% python3 -q
>>> import numpy as np
>>> import numpy.linalg as la
>>> np.set_printoptions(precision=2, suppress=True, linewidth=100, legacy="1.25")
>>> def rnd(a):
...     return np.round(a, 2) + 0
... 
>>> K = np.array([[-4.0, 6.0, 3.0, 2.0, -2.0, -7.0, -1.0],
...     [-3.0, -6.0, 0.0, -8.0, 0.0, 3.0, -2.0],
...     [2.0, 9.0, -8.0, 3.0, -6.0, 9.0, 0.0],
...     [9.0, -5.0, 1.0, 6.0, -4.0, -5.0, 2.0],
...     [-2.0, -3.0, 2.0, -4.0, -1.0, -6.0, 1.0],
...     [-5.0, 4.0, 6.0, -9.0, 3.0, 4.0, -1.0],
...     [0.0, 0.0, 0.0, 0.0, 0.0, 0.0, -5.0]])
>>> r0, v = K[2], K[3]
>>> print(r0 @ v)
-38.0
>>> pr = (r0 @ v) / (r0 @ r0) * r0
>>> rnd(v - pr)
array([ 9.28, -3.76, -0.11,  6.41, -4.83, -3.76,  2.  ])
>>> A = np.tril(np.array([[2, 4, -6, -9], [2, -5, 3, 7], [-6, 2, -3, -1], [1, 0, -8, 5]]), -1) + np.eye(4, dtype=int)
>>> A
array([[ 1,  0,  0,  0],
       [ 2,  1,  0,  0],
       [-6,  2,  1,  0],
       [ 1,  0, -8,  1]])
>>> x0 = np.array([-1, -1, -3, -3])
>>> y = A @ x0
>>> y
array([-1, -3,  1, 20])
>>> rnd(la.solve(A, 5 * y))
array([ -5.,  -5., -15., -15.])
>>> rnd(la.solve(A, y))
array([-1., -1., -3., -3.])
>>> rnd(la.solve(A, A[:, 3]))
array([0., 0., 0., 1.])
>>> rnd(la.solve(A, y + A[:, 2]))
array([-1., -1., -2., -3.])
>>> r0 = np.array([-2, -3, -1, 3])
>>> A2 = A + np.outer(r0, np.eye(4)[3])
>>> la.matrix_rank(la.inv(A2) - la.inv(A), tol=1e-8)
1
>>> rnd(la.det(A2) / la.det(A)), rnd(1 + la.solve(A, r0)[3])
(-114.0, -114.0)
>>> la.matrix_rank(A2 - A)
1
>>> W1 = np.array([[2, 1, 2, 1], [1, 0, 1, 2], [1, 0, 1, 2], [2, 1, 1, 0]])
>>> beta = np.array([0, 1, 0, 1])
>>> hid = np.maximum(A @ W1 + beta, 0)
>>> hid
array([[2, 2, 2, 2],
       [5, 3, 5, 5],
       [0, 0, 0, 1],
       [0, 3, 0, 0]])
>>> la.matrix_rank(hid)
3
>>> W2 = np.array([[3, 1, 3], [3, 0, 3], [1, 0, 3], [1, 2, 2]])
>>> print(hid @ W2)
[[16  6 22]
 [34 15 49]
 [ 1  2  2]
 [ 9  0  9]]
>>> (hid @ W2).round(6).argmax(axis=1)
array([2, 2, 1, 0])
>>> rng = np.random.default_rng(956)
>>> labels = rng.permutation(7)
>>> labels
array([5, 0, 6, 2, 3, 4, 1])
>>> A2 = K[labels][:, labels]
>>> print(A2)
[[ 4. -5. -1.  6. -9.  3.  4.]
 [-7. -4. -1.  3.  2. -2.  6.]
 [ 0.  0. -5.  0.  0.  0.  0.]
 [ 9.  2.  0. -8.  3. -6.  9.]
 [-5.  9.  2.  1.  6. -4. -5.]
 [-6. -2.  1.  2. -4. -1. -3.]
 [ 3. -3. -2.  0. -8.  0. -6.]]
>>> np.allclose(A2, K)
False
>>> rnd(la.norm(A, 1)), rnd(la.norm(A, np.inf))
(10.0, 10.0)
>>> rnd(la.norm(A, axis=1))
array([1.  , 2.24, 6.4 , 8.12])
>>> la.norm(A, axis=1).argmax()
3
>>> X = np.load("sample7.npy")
>>> print(X)
[[ 3  0  0  0  0  0  0]
 [ 3 -3  0  0  0  0  0]
 [ 0  0 -2  0  0  0  0]
 [-1 -1  3  2  0  0  0]
 [ 0 -2 -2 -1  0  0  0]
 [ 0 -1  2  1 -3 -2  0]
 [-1  1  3  1  1  1  1]]
>>> print(la.lstsq(X[:-1].T, X[-1])[2])
5
>>> np.allclose(X[:-1].T @ la.lstsq(X[:-1].T, X[-1])[0], X[-1])
False
>>> np.unique(X.round(6), axis=0).shape
(7, 7)
>>> data = np.loadtxt("test17.csv", delimiter=",")
>>> print(data)
[[ 0.97  0.15  0.17 -0.4   0.07  1.  ]
 [ 0.5  -0.65  0.57  0.06 -0.83 -0.18]
 [ 0.66  0.04  0.08 -0.16  0.    0.82]
 [ 0.42 -0.3   0.28 -0.02 -0.45  0.24]
 [ 0.82 -0.35  0.41 -0.14 -0.56  0.82]
 [ 0.15  0.62 -0.47 -0.18  0.78  0.79]
 [-0.91  0.02 -0.22  0.27  0.14 -0.97]
 [-0.83  0.47 -0.49  0.12  0.69 -0.78]
 [ 0.29 -0.69  0.58  0.12 -0.85 -0.54]
 [ 0.93 -0.88  0.85 -0.02 -0.97  0.54]
 [-0.99  0.73 -0.77  0.27  0.91 -0.98]
 [-0.34  0.39 -0.34 -0.02  0.56  0.01]]
>>> A2 = np.c_[data[:, :4] @ np.array([[-1, -1, 2, 3], [-2, 3, -2, 2], [-3, -1, -2, 1], [1, -1, -1, -1]]), np.array([-3, 5, 5, -5, 4, -5, -1, -2, 1, 2, -3, -5])]
>>> rnd(A2)
array([[-2.18, -0.29,  1.7 ,  3.78, -3.  ],
       [-0.85, -3.08,  1.1 ,  0.71,  5.  ],
       [-1.14, -0.46,  1.24,  2.3 ,  5.  ],
       [-0.68, -1.58,  0.9 ,  0.96, -5.  ],
       [-1.49, -2.14,  1.66,  2.31,  4.  ],
       [-0.16,  2.36,  0.18,  1.4 , -5.  ],
       [ 1.8 ,  0.92, -1.69, -3.18, -1.  ],
       [ 1.48,  2.61, -1.74, -2.16, -2.  ],
       [-0.53, -3.06,  0.68, -0.05,  1.  ],
       [-1.74, -4.4 ,  1.94,  1.9 ,  2.  ],
       [ 2.11,  3.68, -2.17, -2.55, -3.  ],
       [ 0.56,  1.87, -0.76, -0.56, -5.  ]])
>>> rnd(la.lstsq(data, A2[:, 0])[0])
array([-1., -2., -3.,  1.,  0.,  0.])
>>> rnd(la.norm(A2 - data @ la.lstsq(data, A2)[0], axis=0))
array([0.  , 0.  , 0.  , 0.  , 9.97])
>>> print(rnd(la.norm(la.qr(data)[0].T @ A2, axis=0) ** 2 / ((A2 ** 2).sum(axis=0) + 1e-12)))
[1.   1.   1.   1.   0.41]
